>>> import numpy as np
>>> import numpy.linalg as la
>>> np.set_printoptions(precision=3, suppress=True, linewidth=140)
>>> rnd = lambda a: np.round(a, 3) + 0
>>> W0 = np.load("x.npy")
>>> W0
array([[-39.349,  60.977,  -1.049],
       [-41.085,  59.278,   0.246],
       [-40.745,  60.176,   0.323],
       [-39.789,  59.824,   1.125],
       [-38.813,  60.135,  -2.235],
       [-41.309,  61.563,  -1.327],
       [-39.05 ,  61.093,   2.01 ],
       [-39.984,  60.326,  -0.467],
       [-39.823,  60.59 ,  -0.407],
       [-39.033,  60.612,   0.584],
       [-41.197,  58.305,  -0.654],
       [-40.116,  62.103,   0.585],
       [-40.604,  59.242,  -0.616],
       [-41.755,  59.5  ,  -1.731],
       [-42.971,  59.1  ,   0.292],
       [-40.052,  59.196,  -0.067],
       [-40.11 ,  62.221,  -0.459],
       [-40.646,  59.876,   0.247],
       [-40.667,  59.639,   0.599],
       [-40.65 ,  58.989,   0.881],
       [-39.524,  60.287,  -0.997],
       [-40.287,  59.573,  -0.581],
       [-38.879,  59.67 ,   0.914],
       [-39.934,  60.407,  -1.884],
       [-40.611,  59.974,  -0.325],
       [-38.771,  59.706,   0.122],
       [-39.24 ,  60.33 ,   1.555],
       [-39.315,  61.511,  -0.574],
       [-39.865,  59.855,   0.237],
       [-38.597,  60.904,  -1.308]])
>>> u = np.array([2, 1, -2])
>>> rnd(np.polyval(u, W0[16]))
array([3175.514, 7803.127,   -2.038])
>>> np.convolve(W0[16], u)
array([ -80.22 ,   84.332,  141.523, -124.901,    0.918])
>>> rnd(np.cross(W0[16, :3], W0[15, :3]))
array([ 23.002,  15.696, 117.724])
>>> def softmax(z):
...     e = np.exp(z - z.max(axis=-1, keepdims=True))
...     return e / e.sum(axis=-1, keepdims=True)
... 
>>> rnd(softmax(10 * W0[7]))
array([0., 1., 0.])
>>> rnd(softmax(W0[7] + 3))
array([0., 1., 0.])
>>> softmax(W0).sum(axis=1)
array([1., 1., 1., 1., 1., 1., 1., 1., 1., 1., 1., 1., 1., 1., 1., 1., 1., 1., 1., 1., 1., 1., 1., 1., 1., 1., 1., 1., 1., 1.])
>>> S = W0 @ W0.T / np.sqrt(3)
>>> rnd(softmax(S)[7] @ W0)
array([-41.301,  61.567,  -1.321])
>>> softmax(S).round(6).argmax(axis=1)
array([5, 5, 5, 5, 5, 5, 5, 5, 5, 5, 5, 5, 5, 5, 5, 5, 5, 5, 5, 5, 5, 5, 5, 5, 5, 5, 5, 5, 5, 5])
